% ipython --no-banner

In [1]: import numpy as np

In [2]: np.set_printoptions(precision=1, suppress=True, linewidth=140, legacy="1.25")

In [3]: def tidy(a):
   ...:     return np.round(a, 1) + 0
   ...: 

In [4]: J = np.load("a.npy")

In [5]: J
Out[5]: 
array([[1, 0, 0],
       [0, 1, 0],
       [0, 0, 1]])

In [6]: # applying it twice changes nothing

In [7]: L = np.linalg.cholesky(J)

In [8]: L
Out[8]: 
array([[1., 0., 0.],
       [0., 1., 0.],
       [0., 0., 1.]])

In [9]: np.diag(L) ** 2
Out[9]: array([1., 1., 1.])

In [10]: np.prod(np.diag(L)) ** 2, tidy(np.linalg.det(J))
Out[10]: (1.0, 1.0)

In [11]: K = np.load("dump.npy")

In [12]: K
Out[12]: 
array([[-0.6, -0.5, -0.7, -0.2,  1.2,  0. ],
       [ 0.9,  0.8, -1.1,  0.3, -0.1,  1. ],
       [-0.1,  1.3,  0.7,  0.4, -0.4,  0.3],
       [ 0.6,  0.1, -0.8,  1.1, -0.1, -0.6],
       [ 0.6, -0.1,  1. ,  1.5,  0. ,  1.4],
       [-0.2,  1.5,  1.5, -0.2, -0.7,  0.1]])

In [13]: r0, r1 = K[4], K[3]

In [14]: tidy(r0 @ r0)
Out[14]: 5.6

In [15]: p = (r0 @ r1) / (r0 @ r0) * r0

In [16]: tidy(p)
Out[16]: array([0. , 0. , 0.1, 0.1, 0. , 0.1])

In [17]: np.linalg.matrix_rank(np.outer(r0, r1))
Out[17]: 1

In [18]: out = np.linalg.inv(K)

In [19]: (np.abs(out) > 1e-9).astype(int)
Out[19]: 
array([[1, 1, 1, 1, 1, 1],
       [1, 1, 1, 1, 1, 1],
       [1, 1, 1, 1, 1, 1],
       [1, 1, 1, 1, 1, 1],
       [1, 1, 1, 1, 1, 1],
       [1, 1, 1, 1, 1, 1]])

In [20]: tidy(np.linalg.cond(K))
Out[20]: 20.2

In [21]: out = K / np.linalg.norm(K, axis=1, keepdims=True)

In [22]: cov = out @ out.T

In [23]: tidy(np.degrees(np.arccos(np.clip(cov[3, 1], -1, 1))))
Out[23]: 66.6

In [24]: np.argwhere(np.triu(np.abs(cov) > 0.95, 1))
Out[24]: array([], shape=(0, 2), dtype=int64)

In [25]: tidy(cov[3])
Out[25]: array([-0.1,  0.4, -0.1,  1. ,  0.1, -0.4])

In [26]: tidy(cov)
Out[26]: 
array([[ 1. , -0.1, -0.6, -0.1, -0.3, -0.7],
       [-0.1,  1. ,  0.2,  0.4,  0.3, -0.1],
       [-0.6,  0.2,  1. , -0.1,  0.4,  0.9],
       [-0.1,  0.4, -0.1,  1. ,  0.1, -0.4],
       [-0.3,  0.3,  0.4,  0.1,  1. ,  0.2],
       [-0.7, -0.1,  0.9, -0.4,  0.2,  1. ]])

In [27]: (cov - 2 * np.eye(6)).round(6).argmax(axis=1)
Out[27]: array([3, 3, 5, 1, 2, 2])

In [28]: m1 = np.diag(np.array([0, 0, 2, 1, 1])) + -2 * np.eye(5, k=1) + -2 * np.eye(5, k=-1)

In [29]: m1
Out[29]: 
array([[ 0., -2.,  0.,  0.,  0.],
       [-2.,  0., -2.,  0.,  0.],
       [ 0., -2.,  2., -2.,  0.],
       [ 0.,  0., -2.,  1., -2.],
       [ 0.,  0.,  0., -2.,  1.]])

In [30]: np.all(np.linalg.eigvalsh(m1) > 0)
Out[30]: False
